$ python3 -q
>>> import numpy as np
>>> import numpy.linalg as la
>>> np.set_printoptions(precision=1, suppress=True, linewidth=160)
>>> def tidy(a):
...     return np.round(a, 1) + 0
... 
>>> A, _ = la.qr(np.array([[1.5, -0.1, -1.3, -0.5, 0.8],
...     [0.5, 0.2, -1.8, 0.0, 1.5],
...     [0.8, -0.9, -0.3, -0.8, -0.8],
...     [0.1, -0.1, 0.1, 0.3, 0.2],
...     [-0.7, 0.2, 1.2, -1.1, 0.6]]))
>>> print(tidy(A))
[[-0.8 -0.3  0.5  0.1  0. ]
 [-0.3 -0.4 -0.8  0.4  0.2]
 [-0.4  0.8 -0.1  0.3  0. ]
 [-0.1  0.1  0.1 -0.3  0.9]
 [ 0.4  0.   0.4  0.8  0.3]]
>>> out = A / np.sqrt((A ** 2).mean(axis=1, keepdims=True))
>>> print(la.matrix_rank(out) == la.matrix_rank(A))
True
>>> x = np.array([-2, -2, 2, 2, 1])
>>> h = np.maximum(A @ x, 0)
>>> print(tidy(A.T @ h))
[-2.2 -1.5  1.9  2.2  1. ]
>>> print(tidy(A * (h > 1e-9)[:, None]))
[[-0.8 -0.3  0.5  0.1  0. ]
 [-0.3 -0.4 -0.8  0.4  0.2]
 [ 0.   0.   0.   0.   0. ]
 [-0.1  0.1  0.1 -0.3  0.9]
 [ 0.4  0.   0.4  0.8  0.3]]
>>> print(np.flatnonzero(h > 1e-9))
[0 1 3 4]
>>> print(tidy(np.tanh(A @ x)))
[ 1.   0.7 -0.5  0.4  1. ]
>>> q, V = la.qr(A[:, :2])[0], la.qr(A[:, 2:])[0]
>>> sig = la.svd(q.T @ V, compute_uv=False)
>>> print(tidy(la.norm(q @ q.T - V @ V.T, 2)))
1.0
>>> print(tidy(np.degrees(np.arccos(sig.clip(0, 1)))))
[90. 90.]
>>> print((sig > 0.9).sum())
0
>>> t = np.deg2rad(135)
>>> mat = np.eye(4)
>>> mat[np.ix_([3, 0], [3, 0])] = [[np.cos(t), -np.sin(t)], [np.sin(t), np.cos(t)]]
>>> print(tidy(mat))
[[-0.7  0.   0.   0.7]
 [ 0.   1.   0.   0. ]
 [ 0.   0.   1.   0. ]
 [-0.7  0.   0.  -0.7]]
>>> print(tidy(la.eigvals(mat).sum().real))
0.6
>>> print(tidy(np.poly(mat)))
[ 1.  -0.6 -0.8 -0.6  1. ]
>>> print(tidy(la.det(mat[::-1])))
1.0
>>> rng = np.random.default_rng(36)
>>> labels = rng.permutation(4)
>>> print(labels)
[0 1 3 2]
>>> out = mat[labels][:, labels]
>>> print(np.allclose(out, mat))
False
>>> print(tidy(out))
[[-0.7  0.   0.7  0. ]
 [ 0.   1.   0.   0. ]
 [-0.7  0.  -0.7  0. ]
 [ 0.   0.   0.   1. ]]
>>> t = np.radians(72)
>>> Rm = np.eye(4)
>>> Rm[3, 3] = Rm[0, 0] = np.cos(t)
>>> Rm[3, 0], Rm[0, 3] = -np.sin(t), np.sin(t)
>>> print(tidy(Rm))
[[ 0.3  0.   0.   1. ]
 [ 0.   1.   0.   0. ]
 [ 0.   0.   1.   0. ]
 [-1.   0.   0.   0.3]]
>>> out = mat @ Rm.T
>>> print(tidy(la.svd(mat, compute_uv=False)), tidy(la.svd(out, compute_uv=False)))
[1. 1. 1. 1.] [1. 1. 1. 1.]
>>> print(np.allclose(mat @ mat.T, out @ out.T))
True
>>> print(tidy(out))
[[ 0.5  0.   0.   0.9]
 [ 0.   1.   0.   0. ]
 [ 0.   0.   1.   0. ]
 [-0.9  0.   0.   0.5]]
>>> print(tidy(np.abs(out - mat).max(axis=0)))
[1.2 0.  0.  1.2]
>>> m1 = np.array([[-1.0, -2.0, 0.0, 0.0, -2.0, 0.0, 0.0],
...     [-2.0, -1.0, 0.0, 0.0, -2.0, 0.0, 0.0],
...     [0.0, 0.0, -1.0, -2.0, 0.0, -2.0, -2.0],
...     [0.0, 0.0, -2.0, -1.0, 0.0, -2.0, -2.0],
...     [-2.0, -2.0, 0.0, 0.0, -1.0, 0.0, 0.0],
...     [0.0, 0.0, -2.0, -2.0, 0.0, -1.0, -2.0],
...     [0.0, 0.0, -2.0, -2.0, 0.0, -2.0, -1.0]])
>>> print((m1 + m1.T) / 2)
[[-1. -2.  0.  0. -2.  0.  0.]
 [-2. -1.  0.  0. -2.  0.  0.]
 [ 0.  0. -1. -2.  0. -2. -2.]
 [ 0.  0. -2. -1.  0. -2. -2.]
 [-2. -2.  0.  0. -1.  0.  0.]
 [ 0.  0. -2. -2.  0. -1. -2.]
 [ 0.  0. -2. -2.  0. -2. -1.]]
>>> print(tidy(la.matrix_power(m1, 2)))
[[ 9.  8.  0.  0.  8.  0.  0.]
 [ 8.  9.  0.  0.  8.  0.  0.]
 [ 0.  0. 13. 12.  0. 12. 12.]
 [ 0.  0. 12. 13.  0. 12. 12.]
 [ 8.  8.  0.  0.  9.  0.  0.]
 [ 0.  0. 12. 12.  0. 13. 12.]
 [ 0.  0. 12. 12.  0. 12. 13.]]
>>> print(np.trace(m1))
-7.0
>>> print(m1 @ m1)
[[ 9.  8.  0.  0.  8.  0.  0.]
 [ 8.  9.  0.  0.  8.  0.  0.]
 [ 0.  0. 13. 12.  0. 12. 12.]
 [ 0.  0. 12. 13.  0. 12. 12.]
 [ 8.  8.  0.  0.  9.  0.  0.]
 [ 0.  0. 12. 12.  0. 13. 12.]
 [ 0.  0. 12. 12.  0. 12. 13.]]
>>> print(tidy(np.abs(la.eigvals(m1)).max()))
7.0
>>> print(tidy(la.det(m1)))
35.0
>>> print(np.allclose(m1, m1.T))
True
>>> print(tidy(np.sort(np.abs(la.eigvals(m1)))))
[1. 1. 1. 1. 1. 5. 7.]
